% python3 -q
>>> import numpy as np
>>> from numpy import linalg as LA
>>> np.set_printoptions(precision=3, suppress=True, linewidth=100)
>>> M = np.load("test8.npy")
>>> M
array([[ 0,  0,  0,  1,  0,  2, -2,  0, -3],
       [ 0,  0, -1, -2,  0,  0,  2,  0,  0],
       [-1,  0,  0,  0,  3,  0, -2,  0,  0]])
>>> x0 = np.array([0, 1, 1, 2, 0, 0, 2, 1, 0])
>>> LA.norm(M @ x0) <= LA.norm(M, 2) * LA.norm(x0) + 1e-9
np.True_
>>> M @ np.eye(9)[5]
array([2., 0., 0.])
>>> M @ (2 * x0)
array([-4, -2, -8])
>>> np.sign((M @ x0).round(6))
array([-1, -1, -1])
>>> def softmax(z):
...     e = np.exp(z - z.max(axis=-1, keepdims=True))
...     return e / e.sum(axis=-1, keepdims=True)
... 
>>> softmax(M[2])
array([0.014, 0.038, 0.038, 0.038, 0.755, 0.038, 0.005, 0.038, 0.038])
>>> softmax(M).sum(axis=1)
array([1., 1., 1.])
>>> softmax(M[2] + 3)
array([0.014, 0.038, 0.038, 0.038, 0.755, 0.038, 0.005, 0.038, 0.038])
>>> S = M @ M.T / np.sqrt(9)
>>> softmax(S)[2] @ M
array([-0.963,  0.   , -0.002,  0.03 ,  2.89 ,  0.069, -1.99 ,  0.   , -0.103])
>>> softmax(S).round(6).argmax(axis=1)
array([0, 1, 2])
>>> U, s, Vt = LA.svd(M, full_matrices=False)
>>> U.shape, s.shape, Vt.shape
((3, 3), (3,), (3, 9))
>>> (s > 1e-8).sum()
np.int64(3)
>>> np.allclose(U * s @ Vt, M)
True
>>> np.abs(U[:, 0]).round(6).argmax()
np.int64(0)
>>> B = M / LA.norm(M, axis=1, keepdims=True)
>>> cov = B @ B.T
>>> round(float(np.degrees(np.arccos(np.clip(cov[1, 2], -1, 1)))), 3)
110.876
>>> cov
array([[ 1.   , -0.471,  0.252],
       [-0.471,  1.   , -0.356],
       [ 0.252, -0.356,  1.   ]])
>>> (np.abs(cov) > 0.9).astype(int)
array([[1, 0, 0],
       [0, 1, 0],
       [0, 0, 1]])
>>> B = np.array([[-4, 0, 1, 4, 0, -5, -5, 2, -5],
...     [-2, 0, -5, -2, 5, 5, 4, -4, 0],
...     [5, 5, 3, 3, -4, 1, -2, -1, -4],
...     [-1, 1, 1, 1, 1, -5, 0, -1, 4],
...     [5, -1, -2, 3, 4, 0, -2, 5, 0],
...     [0, -1, -2, 4, 1, -4, -5, 5, 3],
...     [4, -3, 2, 1, 2, -4, -2, -1, -4],
...     [-2, 3, -5, 5, 2, 5, -5, 5, 3],
...     [1, -3, 0, 2, 5, -1, 4, 2, 2]])
>>> feats = np.triu(B)
>>> feats
array([[-4,  0,  1,  4,  0, -5, -5,  2, -5],
       [ 0,  0, -5, -2,  5,  5,  4, -4,  0],
       [ 0,  0,  3,  3, -4,  1, -2, -1, -4],
       [ 0,  0,  0,  1,  1, -5,  0, -1,  4],
       [ 0,  0,  0,  0,  4,  0, -2,  5,  0],
       [ 0,  0,  0,  0,  0, -4, -5,  5,  3],
       [ 0,  0,  0,  0,  0,  0, -2, -1, -4],
       [ 0,  0,  0,  0,  0,  0,  0,  5,  3],
       [ 0,  0,  0,  0,  0,  0,  0,  0,  2]])
>>> # looks like rank 8
>>> U, s, Vt = LA.svd(feats)
>>> s.round(3) + 0
array([15.387, 11.716,  7.929,  6.79 ,  3.15 ,  2.246,  1.891,  0.681,  0.   ])
>>> B = U[:, :8] @ np.diag(s[:8]) @ Vt[:8]
>>> np.round(np.abs(feats - B).max(), 3)
np.float64(0.0)
>>> np.round(LA.norm(feats - B) / LA.norm(feats), 3)
np.float64(0.0)
>>> round(float(LA.norm(feats - B, 2)), 3), round(s[8], 3)
(0.0, np.float64(0.0))
>>> LA.matrix_rank(feats, rtol=0.05)
np.int64(7)
>>> B.round(3) + 0
array([[-4.,  0.,  1.,  4.,  0., -5., -5.,  2., -5.],
       [ 0.,  0., -5., -2.,  5.,  5.,  4., -4.,  0.],
       [ 0.,  0.,  3.,  3., -4.,  1., -2., -1., -4.],
       [ 0.,  0.,  0.,  1.,  1., -5.,  0., -1.,  4.],
       [ 0.,  0.,  0.,  0.,  4.,  0., -2.,  5.,  0.],
       [ 0.,  0.,  0.,  0.,  0., -4., -5.,  5.,  3.],
       [ 0.,  0.,  0.,  0.,  0.,  0., -2., -1., -4.],
       [ 0.,  0.,  0.,  0.,  0.,  0.,  0.,  5.,  3.],
       [ 0.,  0.,  0.,  0.,  0.,  0.,  0.,  0.,  2.]])
>>> feats.sum(axis=1)
array([-12,   3,  -4,   0,   7,  -1,  -7,   8,   2])
>>> feats - feats[0]
array([[ 0,  0,  0,  0,  0,  0,  0,  0,  0],
       [ 4,  0, -6, -6,  5, 10,  9, -6,  5],
       [ 4,  0,  2, -1, -4,  6,  3, -3,  1],
       [ 4,  0, -1, -3,  1,  0,  5, -3,  9],
       [ 4,  0, -1, -4,  4,  5,  3,  3,  5],
       [ 4,  0, -1, -4,  0,  1,  0,  3,  8],
       [ 4,  0, -1, -4,  0,  5,  3, -3,  1],
       [ 4,  0, -1, -4,  0,  5,  5,  3,  8],
       [ 4,  0, -1, -4,  0,  5,  5, -2,  7]])
>>> feats.sum(axis=0)
array([ -4,   0,  -1,   6,   6,  -8, -12,  10,  -1])
>>> np.unravel_index(np.abs(feats).argmax(), feats.shape)
(np.int64(0), np.int64(5))
>>> B = np.array([[0, 1],
...     [-1, -1],
...     [1, 0],
...     [1, 1],
...     [-1, 1],
...     [1, 1],
...     [-1, 0],
...     [-2, 2],
...     [2, 2]])
>>> np.einsum("ij,ij->i", M, M)
array([18,  9, 14])
>>> np.einsum("ik,kj->ji", M, B)
array([[-1, -5, -1],
       [-3, -2,  2]])
>>> np.vstack([M, B.T]).shape
(5, 9)
>>> np.einsum("ik,kj->ij", M, B)
array([[-1, -3],
       [-5, -2],
       [-1,  2]])
>>> LA.matrix_rank(M @ B)
np.int64(2)
>>> B.T @ M.T
array([[-1, -5, -1],
       [-3, -2,  2]])
>>> LA.matrix_rank(np.vstack([M, B.T]))
np.int64(5)
>>> rng = np.random.default_rng(26)
>>> idx = rng.permutation(9)
>>> idx
array([8, 5, 0, 2, 3, 7, 6, 1, 4])
>>> B = feats[idx][:, idx]
>>> np.sort(np.abs(LA.eigvals(B)))
array([0., 1., 2., 2., 3., 4., 4., 4., 5.])
>>> np.round(LA.det(B), 3), np.round(LA.det(feats[idx]), 3)
(np.float64(0.0), np.float64(0.0))
>>> np.allclose(B, feats)
False
>>> data = np.load("layer13.npy")
>>> data
array([[  5,   0,   1,   5,  -3,  -1,  -5,  -1,  -2],
       [  0,  -4,  -3,   8,   1,   3,   6,   2,   6],
       [  9,  -4,   9,  -5,   7,   3,   4,   5, -18],
       [ -3,   8,  -5,  -6,  -2,   2,   4,  -7,  10],
       [  1,  -1,   9,   5,   4,   2,   6,   6, -18],
       [  1,  -4,  -3,  -8,  -7,  -6,  -5,   3,   6]])
>>> np.round(softmax(data[5]), 3) + 0
array([0.006, 0.   , 0.   , 0.   , 0.   , 0.   , 0.   , 0.047, 0.946])
>>> softmax(data).sum(axis=1)
array([1., 1., 1., 1., 1., 1.])
>>> S = data @ data.T / np.sqrt(9)
>>> np.round(softmax(S), 3) + 0
array([[1., 0., 0., 0., 0., 0.],
       [0., 1., 0., 0., 0., 0.],
       [0., 0., 1., 0., 0., 0.],
       [0., 0., 0., 1., 0., 0.],
       [0., 0., 0., 0., 1., 0.],
       [0., 0., 0., 0., 0., 1.]])
>>> B = data / np.sqrt((data ** 2).mean(axis=1, keepdims=True))
>>> LA.norm(B, axis=1)
array([3., 3., 3., 3., 3., 3.])
>>> LA.matrix_rank(data - data.mean(axis=1, keepdims=True))
np.int64(6)
>>> LA.matrix_rank(B) == LA.matrix_rank(data)
np.True_
>>> x0 = np.array([8, 9, 1, 4, 1, 1, 9, 3, 8])
>>> a = np.maximum(data @ x0, 0)
>>> a
array([  0, 105,   0, 114,   0,   0])
>>> f = np.array([1, 4])
>>> np.cross(data[5, :3], data[1, :3])
array([ 0,  3, -4])
>>> np.array([np.convolve(row, f, "same") for row in data])
array([[  5,  20,   1,   9,  17, -13,  -9, -21,  -6],
       [  0,  -4, -19,  -4,  33,   7,  18,  26,  14],
       [  9,  32,  -7,  31, -13,  31,  16,  21,   2],
       [ -3,  -4,  27, -26, -26,  -6,  12,   9, -18],
       [  1,   3,   5,  41,  24,  18,  14,  30,   6],
       [  1,   0, -19, -20, -39, -34, -29, -17,  18]])
>>> mat = np.load("case19.npy")
>>> mat
array([[8, 8, 7],
       [5, 3, 4],
       [0, 0, 0],
       [8, 8, 8],
       [3, 5, 3],
       [5, 3, 5],
       [3, 5, 3],
       [5, 3, 4],
       [0, 0, 0],
       [0, 0, 0],
       [8, 8, 8],
       [5, 3, 4],
       [0, 0, 0],
       [5, 3, 4],
       [3, 5, 3],
       [0, 0, 0],
       [0, 0, 0],
       [5, 3, 4],
       [5, 3, 5],
       [5, 3, 4]])
>>> W2 = mat[[15, 11]].astype(float)
>>> for _ in range(3):
...     idx = LA.norm(mat[:, None] - W2, axis=-1).argmin(axis=1)
...     W2 = np.array([mat[idx == j].mean(axis=0) for j in range(2)])
... 
>>> idx
array([1, 1, 0, 1, 1, 1, 1, 1, 0, 0, 1, 1, 0, 1, 1, 0, 0, 1, 1, 1])
>>> np.bincount(idx)
array([ 6, 14])
>>> np.abs(W2[1] - W2[0]).argmax()
np.int64(0)
>>> W2[1] - W2[0]
array([5.214, 4.5  , 4.714])
